$ python3 -q
>>> import numpy as np
>>> np.set_printoptions(suppress=True, linewidth=140)
>>> M = np.loadtxt("dump.csv", delimiter=",")
>>> M.round(2)
array([[ 0.5 , -0.22,  0.31, -0.68,  0.4 ],
       [-0.22, -1.31,  0.16, -0.8 , -0.58],
       [ 0.31,  0.16,  0.19, -0.23, -0.01],
       [-0.68, -0.8 , -0.23, -0.71,  0.61],
       [ 0.4 , -0.58, -0.01,  0.61,  0.33]])
>>> w, evecs = np.linalg.eigvalsh(M)
Traceback (most recent call last):
  File "<python-input-4>", line 1, in <module>
    w, evecs = np.linalg.eigvalsh(M)
    ^^^^^^^^
ValueError: too many values to unpack (expected 2)
>>> w, evecs = np.linalg.eigh(M)
>>> (w > 1e-8).sum(), (w < -1e-8).sum()
(np.int64(2), np.int64(2))
>>> np.round(evecs @ np.diag(w) @ evecs.T, 2)
array([[ 0.5 , -0.22,  0.31, -0.68,  0.4 ],
       [-0.22, -1.31,  0.16, -0.8 , -0.58],
       [ 0.31,  0.16,  0.19, -0.23, -0.01],
       [-0.68, -0.8 , -0.23, -0.71,  0.61],
       [ 0.4 , -0.58, -0.01,  0.61,  0.33]])
>>> np.round(np.linalg.svd(M, compute_uv=False), 2) + 0
array([2., 1., 1., 1., 0.])
>>> U, sv, Vt = np.linalg.svd(M)
>>> np.argmax(sv[:-1] / (sv[1:] + 1e-6)) + 1
np.int64(4)
>>> out = U[:, :4] @ np.diag(sv[:4]) @ Vt[:4]
>>> print(np.linalg.matrix_rank(out))
4
>>> round(np.linalg.norm(M - out, 2), 2), np.round(sv[4], 2)
(np.float64(0.0), np.float64(0.0))
>>> feats = np.load("sample2.npy")
>>> print(feats)
[[0.53 0.4  0.07]
 [0.36 0.4  0.24]
 [0.   0.5  0.5 ]]
>>> np.argsort(-np.linalg.norm(M, axis=0).round(6), kind="stable")[:3]
array([1, 3, 0])
>>> [round(float(x), 2) for x in np.linalg.svd(M, compute_uv=False)[:3]]
[2.0, 1.0, 1.0]
>>> np.linalg.cond(M) > 100
np.True_
>>> K = np.load("case17.npy")
>>> K
array([[0, 0, 0, 0, 1],
       [0, 0, 0, 0, 0],
       [0, 0, 0, 0, 0],
       [0, 0, 0, 2, 0]])
>>> round(np.linalg.norm(K, 2) / np.linalg.norm(K), 2)
np.float64(0.89)
>>> np.argsort(-np.linalg.norm(K, axis=0).round(6), kind="stable")[:3]
array([3, 4, 0])
>>> U, sv, Vt = np.linalg.svd(K)
>>> evecs = Vt[:(sv > 1e-8).sum()]
>>> rng = np.random.default_rng(15527)
>>> x = K[2] + 3 * K[0] + rng.integers(2) * np.eye(5)[3]
>>> x
array([0., 0., 0., 1., 3.])
>>> print(np.linalg.matrix_rank(np.vstack([K, x])))
2
>>> round(float(np.linalg.norm(x - evecs.T @ evecs @ x)), 2)
0.0
>>> np.diag(evecs.T @ evecs)
array([0., 0., 0., 1., 1.])
>>> evecs.T @ evecs
array([[0., 0., 0., 0., 0.],
       [0., 0., 0., 0., 0.],
       [0., 0., 0., 0., 0.],
       [0., 0., 0., 1., 0.],
       [0., 0., 0., 0., 1.]])
>>> U, sv, Vt = np.linalg.svd(K)
>>> print(sv)
[2. 1. 0. 0.]
>>> out = U[:, :2] @ np.diag(sv[:2]) @ Vt[:2]
>>> round(np.linalg.norm(K - out) / np.linalg.norm(K), 2)
np.float64(0.0)
>>> print(np.linalg.matrix_rank(K, rtol=0.05))
2
>>> round(np.linalg.norm(K - out, 2), 2), sv[2]
(np.float64(0.0), np.float64(0.0))
>>> r = np.linalg.matrix_rank(K)
>>> r
np.int64(2)
>>> ns = np.linalg.svd(K)[2][r:].T
>>> np.allclose(K @ ns, 0)
True
